% python3 -q
>>> import numpy as np
>>> np.set_printoptions(suppress=True, linewidth=100)
>>> feats = np.loadtxt("run6.csv", delimiter=",")
>>> print(feats)
[[-1. -2. -1.  3. -1.  0.]
 [ 2. -1.  2.  3. -2.  0.]
 [ 0. -2. -1. -2.  1.  0.]
 [-1.  2. -3.  2.  3.  0.]
 [-2.  2. -1.  3.  0.  0.]
 [ 0.  0.  0.  0.  0.  5.]]
>>> # splits into 2 blocks
>>> print(round(float(np.linalg.norm(feats, 2) / np.linalg.norm(feats)), 4))
0.5999
>>> print(np.linalg.cond(feats) > 100)
False
>>> print(np.round(np.abs(np.linalg.svd(feats)[2][-1]), 4))
[0.3742 0.2149 0.668  0.138  0.5903 0.    ]
>>> print(np.round(np.sort(np.linalg.eigvals(feats).real), 4))
[-3.5741 -1.3297 -1.3297  0.137   5.      5.0965]
>>> print((np.linalg.matrix_power((feats != 0) + (feats.T != 0) + np.eye(6), 6) > 0).astype(int))
[[1 1 1 1 1 0]
 [1 1 1 1 1 0]
 [1 1 1 1 1 0]
 [1 1 1 1 1 0]
 [1 1 1 1 1 0]
 [0 0 0 0 0 1]]
>>> U, sig, Vh = np.linalg.svd(feats, full_matrices=False)
>>> print(U.shape, sig.shape, Vh.shape)
(6, 6) (6,) (6, 6)
>>> print(np.round(U.T @ feats @ Vh.T, 4) + 0)
[[6.5164 0.     0.     0.     0.     0.    ]
 [0.     5.8936 0.     0.     0.     0.    ]
 [0.     0.     5.     0.     0.     0.    ]
 [0.     0.     0.     3.3778 0.     0.    ]
 [0.     0.     0.     0.     2.0927 0.    ]
 [0.     0.     0.     0.     0.     0.1142]]
>>> print(np.round(U.T @ U, 4) + 0)
[[1. 0. 0. 0. 0. 0.]
 [0. 1. 0. 0. 0. 0.]
 [0. 0. 1. 0. 0. 0.]
 [0. 0. 0. 1. 0. 0.]
 [0. 0. 0. 0. 1. 0.]
 [0. 0. 0. 0. 0. 1.]]
>>> print(np.round(sig / sig[0], 4))
[1.     0.9044 0.7673 0.5183 0.3211 0.0175]
>>> print(np.round(np.sqrt((sig ** 2).sum()), 4), round(np.linalg.norm(feats), 4))
10.8628 10.8628
>>> print(np.round(np.cumsum(sig ** 2) / np.sum(sig ** 2), 4))
[0.3599 0.6542 0.8661 0.9628 0.9999 1.    ]
